>>> import numpy as np
>>> import numpy.linalg as la
>>> np.set_printoptions(precision=3, suppress=True, linewidth=120)
>>> m1 = np.array([[4, 2, 3, 2, 3, 3, 1, 3],
...     [3, 4, 2, 4, 5, 1, 0, 3],
...     [0, 5, 0, 2, 3, 3, 2, 3],
...     [0, 0, 1, 1, 5, 3, 1, 5],
...     [1, 0, 2, 4, 4, 1, 4, 2],
...     [4, 3, 1, 1, 5, 5, 1, 3]])
>>> m1[-1] = m1[0] + 3 * m1[1]
>>> m1
array([[ 4,  2,  3,  2,  3,  3,  1,  3],
       [ 3,  4,  2,  4,  5,  1,  0,  3],
       [ 0,  5,  0,  2,  3,  3,  2,  3],
       [ 0,  0,  1,  1,  5,  3,  1,  5],
       [ 1,  0,  2,  4,  4,  1,  4,  2],
       [13, 14,  9, 14, 18,  6,  1, 12]])
>>> la.lstsq(m1[:-1].T, m1[-1])[2]
np.int32(5)
>>> np.abs(np.diag(la.qr(m1)[1])) > 1e-9
array([ True,  True,  True,  True,  True, False])
>>> np.unique(m1.round(6), axis=0).shape
(6, 8)
>>> try:
...     la.inv(m1)
... except la.LinAlgError as e:
...     print("failed:", e)
... 
failed: Last 2 dimensions of the array must be square
>>> round(float(np.trace(la.pinv(m1) @ m1)), 3)
5.0
>>> W1 = np.array([[5, 3, 5, 5],
...     [5, 0, 4, 0],
...     [0, 1, 2, 4],
...     [1, 0, 1, 4],
...     [0, 0, 0, 4],
...     [3, 2, 4, 1],
...     [2, 1, 1, 0],
...     [3, 0, 1, 3]])
>>> c = np.array([1, -8, 2, 0])
>>> act = np.maximum(m1 @ W1 + c, 0)
>>> act
array([[ 53,  14,  54,  64],
       [ 52,   5,  48,  69],
       [ 50,   0,  41,  32],
       [ 28,   0,  23,  46],
       [ 27,   3,  25,  52],
       [206,  53, 192, 271]])
>>> (act > 0).mean(axis=0)
array([1.   , 0.667, 1.   , 1.   ])
>>> (act > 0).astype(int)
array([[1, 1, 1, 1],
       [1, 1, 1, 1],
       [1, 0, 1, 1],
       [1, 0, 1, 1],
       [1, 1, 1, 1],
       [1, 1, 1, 1]])
>>> la.matrix_rank(act)
np.int64(4)
>>> W2 = np.array([[2, -9], [5, 1], [1, 6], [-1, 0]])
>>> act @ W2
array([[ 166, -139],
       [ 108, -175],
       [ 109, -204],
       [  33, -114],
       [  42,  -90],
       [ 598, -649]])
